% python3 -q
>>> import numpy as np
>>> np.set_printoptions(precision=3, suppress=True, linewidth=140, floatmode="fixed")
>>> arr = np.array([[0.0, 0.0, 3.0], [0.0, 0.0, 2.0], [3.0, 2.0, 0.0]])
>>> other = arr / np.sqrt((arr ** 2).mean(axis=1, keepdims=True))
>>> arr - arr.mean(axis=1, keepdims=True)
array([[-1.000, -1.000,  2.000],
       [-0.667, -0.667,  1.333],
       [ 1.333,  0.333, -1.667]])
>>> np.linalg.norm(other, axis=1)
array([1.732, 1.732, 1.732])
>>> [round(float(np.linalg.det(arr[:i, :i])), 2) + 0 for i in range(1, 4)]
[0.0, 0.0, 0.0]
>>> np.round(np.linalg.eigvalsh(arr).min(), 3)
np.float64(-3.606)
>>> U, sigma, vt = np.linalg.svd(arr)
>>> np.argmax(sigma[:-1] / (sigma[1:] + 1e-6)) + 1
np.int64(2)
>>> other = U[:, :2] @ np.diag(sigma[:2]) @ vt[:2]
>>> np.linalg.matrix_rank(other)
np.int64(2)
>>> round(float(np.linalg.norm(arr - other) / np.linalg.norm(arr)), 3)
0.0
>>> A = np.load("x.npy")
>>> A
array([[ 3, -2, -1,  3,  0],
       [-3,  1,  2,  1,  2]])
>>> other = np.array([[-3, 4, 5], [-3, 2, 3]])
>>> C = np.kron(other, A)
>>> np.round(np.linalg.norm(C, 2), 3), np.round(np.linalg.norm(other, 2) * np.linalg.norm(A, 2), 3)
(np.float64(47.041), np.float64(47.041))
>>> C.shape
(4, 15)
>>> M = np.loadtxt("a.csv", delimiter=",")
>>> M
array([[ -8.442, -62.745,  -3.017],
       [ -6.060, -56.195,  -1.090],
       [ -3.384, -48.336,   0.982],
       [ -2.613, -45.940,   1.554],
       [ -0.195, -37.830,   3.248],
       [ -0.185, -37.797,   3.254],
       [  0.223, -36.305,   3.519],
       [  1.072, -33.028,   4.042],
       [  4.069, -11.254,   4.448],
       [  3.734,  -7.886,   3.682],
       [ -0.160,   0.158,  -0.076],
       [ -1.216,   1.167,  -0.261],
       [ -2.027,   2.572,   1.213],
       [ -2.028,   2.581,   1.229],
       [ -2.030,   2.673,   1.398],
       [ -1.968,   3.120,   2.294],
       [ -1.508,   4.103,   4.507],
       [  4.553,  10.509,  19.300]])
>>> C = M[[11, 9]].astype(float)
>>> for _ in range(3):
...     labels = np.linalg.norm(M[:, None] - C, axis=-1).argmin(axis=1)
...     C = np.array([M[labels == j].mean(axis=0) for j in range(2)])
... 
>>> labels
array([1, 1, 1, 1, 1, 1, 1, 1, 0, 0, 0, 0, 0, 0, 0, 0, 0, 0])
>>> np.bincount(labels)
array([10,  8])
